$ python3 -q
>>> import numpy as np
>>> from numpy import linalg as LA
>>> np.set_printoptions(precision=1, suppress=True, linewidth=140)
>>> rd = lambda a: np.round(a, 1) + 0
>>> rng = np.random.default_rng(118)
>>> z = rng.integers(0, 3, 11)
>>> J = np.array([[1, 1, 1, 2, 3, 1, 1, 3, 0, 2, 1],
...     [3, 1, 1, 2, 2, 3, 0, 0, 3, 3, 1],
...     [3, 3, 0, 0, 3, 0, 1, 2, 0, 1, 0],
...     [3, 2, 2, 2, 1, 0, 1, 2, 0, 0, 2],
...     [3, 2, 2, 2, 3, 0, 0, 0, 2, 2, 1],
...     [2, 3, 3, 0, 1, 1, 2, 3, 1, 3, 1],
...     [1, 3, 1, 2, 1, 0, 0, 3, 0, 1, 3],
...     [2, 1, 2, 0, 2, 0, 0, 1, 2, 0, 2],
...     [3, 3, 1, 0, 0, 3, 0, 2, 2, 3, 0],
...     [2, 2, 0, 0, 0, 2, 2, 2, 0, 0, 0],
...     [1, 1, 1, 2, 3, 3, 2, 2, 2, 1, 2]]) * (z[:, None] == z)
>>> J
array([[1, 0, 1, 0, 3, 0, 0, 0, 0, 2, 0],
       [0, 1, 0, 2, 0, 0, 0, 0, 3, 0, 0],
       [3, 0, 0, 0, 3, 0, 0, 0, 0, 1, 0],
       [0, 2, 0, 2, 0, 0, 1, 0, 0, 0, 0],
       [3, 0, 2, 0, 3, 0, 0, 0, 0, 2, 0],
       [0, 0, 0, 0, 0, 1, 0, 3, 0, 0, 1],
       [0, 3, 0, 2, 0, 0, 0, 0, 0, 0, 0],
       [0, 0, 0, 0, 0, 0, 0, 1, 0, 0, 2],
       [0, 3, 0, 0, 0, 0, 0, 0, 2, 0, 0],
       [2, 0, 0, 0, 0, 0, 0, 0, 0, 0, 0],
       [0, 0, 0, 0, 0, 3, 0, 2, 0, 0, 2]])
>>> left, s = LA.svd(J)
Traceback (most recent call last):
  File "<python-input-8>", line 1, in <module>
    left, s = LA.svd(J)
    ^^^^^^^
ValueError: too many values to unpack (expected 2)
>>> left, s, Vt = LA.svd(J, full_matrices=False)
>>> rd(np.abs(Vt[0]))
array([0.6, 0. , 0.2, 0. , 0.7, 0. , 0. , 0. , 0. , 0.4, 0. ])
>>> np.abs(left[:, 0]).round(6).argmax()
np.int64(4)
>>> left.shape, s.shape, Vt.shape
((11, 11), (11,), (11, 11))
>>> rd(left.T @ J @ Vt.T)
array([[7.5, 0. , 0. , 0. , 0. , 0. , 0. , 0. , 0. , 0. , 0. ],
       [0. , 6. , 0. , 0. , 0. , 0. , 0. , 0. , 0. , 0. , 0. ],
       [0. , 0. , 5.3, 0. , 0. , 0. , 0. , 0. , 0. , 0. , 0. ],
       [0. , 0. , 0. , 2.8, 0. , 0. , 0. , 0. , 0. , 0. , 0. ],
       [0. , 0. , 0. , 0. , 2.3, 0. , 0. , 0. , 0. , 0. , 0. ],
       [0. , 0. , 0. , 0. , 0. , 2.1, 0. , 0. , 0. , 0. , 0. ],
       [0. , 0. , 0. , 0. , 0. , 0. , 1.7, 0. , 0. , 0. , 0. ],
       [0. , 0. , 0. , 0. , 0. , 0. , 0. , 1.5, 0. , 0. , 0. ],
       [0. , 0. , 0. , 0. , 0. , 0. , 0. , 0. , 1.3, 0. , 0. ],
       [0. , 0. , 0. , 0. , 0. , 0. , 0. , 0. , 0. , 0.7, 0. ],
       [0. , 0. , 0. , 0. , 0. , 0. , 0. , 0. , 0. , 0. , 0.3]])
>>> rd(np.cumsum(s ** 2) / np.sum(s ** 2))
array([0.4, 0.6, 0.8, 0.9, 0.9, 0.9, 1. , 1. , 1. , 1. , 1. ])
>>> out = J / LA.norm(J, axis=1, keepdims=True)
>>> C2 = out @ out.T
>>> (np.abs(C2) > 0.9).astype(int)
array([[1, 0, 0, 0, 1, 0, 0, 0, 0, 0, 0],
       [0, 1, 0, 0, 0, 0, 0, 0, 0, 0, 0],
       [0, 0, 1, 0, 0, 0, 0, 0, 0, 0, 0],
       [0, 0, 0, 1, 0, 0, 1, 0, 0, 0, 0],
       [1, 0, 0, 0, 1, 0, 0, 0, 0, 0, 0],
       [0, 0, 0, 0, 0, 1, 0, 0, 0, 0, 0],
       [0, 0, 0, 1, 0, 0, 1, 0, 0, 0, 0],
       [0, 0, 0, 0, 0, 0, 0, 1, 0, 0, 0],
       [0, 0, 0, 0, 0, 0, 0, 0, 1, 0, 0],
       [0, 0, 0, 0, 0, 0, 0, 0, 0, 1, 0],
       [0, 0, 0, 0, 0, 0, 0, 0, 0, 0, 1]])
>>> rd(np.degrees(np.arccos(np.clip(C2[0, 2], -1, 1))))
np.float64(34.0)
>>> np.count_nonzero(J)
np.int64(30)
>>> rd(LA.norm(J))
np.float64(12.1)
>>> J - J[0]
array([[ 0,  0,  0,  0,  0,  0,  0,  0,  0,  0,  0],
       [-1,  1, -1,  2, -3,  0,  0,  0,  3, -2,  0],
       [ 2,  0, -1,  0,  0,  0,  0,  0,  0, -1,  0],
       [-1,  2, -1,  2, -3,  0,  1,  0,  0, -2,  0],
       [ 2,  0,  1,  0,  0,  0,  0,  0,  0,  0,  0],
       [-1,  0, -1,  0, -3,  1,  0,  3,  0, -2,  1],
       [-1,  3, -1,  2, -3,  0,  0,  0,  0, -2,  0],
       [-1,  0, -1,  0, -3,  0,  0,  1,  0, -2,  2],
       [-1,  3, -1,  0, -3,  0,  0,  0,  2, -2,  0],
       [ 1,  0, -1,  0, -3,  0,  0,  0,  0, -2,  0],
       [-1,  0, -1,  0, -3,  3,  0,  2,  0, -2,  2]])
>>> np.abs(J).max()
np.int64(3)
>>> np.diff(J, axis=0)
array([[-1,  1, -1,  2, -3,  0,  0,  0,  3, -2,  0],
       [ 3, -1,  0, -2,  3,  0,  0,  0, -3,  1,  0],
       [-3,  2,  0,  2, -3,  0,  1,  0,  0, -1,  0],
       [ 3, -2,  2, -2,  3,  0, -1,  0,  0,  2,  0],
       [-3,  0, -2,  0, -3,  1,  0,  3,  0, -2,  1],
       [ 0,  3,  0,  2,  0, -1,  0, -3,  0,  0, -1],
       [ 0, -3,  0, -2,  0,  0,  0,  1,  0,  0,  2],
       [ 0,  3,  0,  0,  0,  0,  0, -1,  2,  0, -2],
       [ 2, -3,  0,  0,  0,  0,  0,  0, -2,  0,  0],
       [-2,  0,  0,  0,  0,  3,  0,  2,  0,  0,  2]])
>>> LA.matrix_rank(J)
np.int64(11)
>>> J.shape
(11, 11)
>>> J.sum(axis=0)
array([9, 9, 3, 6, 9, 4, 1, 6, 5, 5, 5])
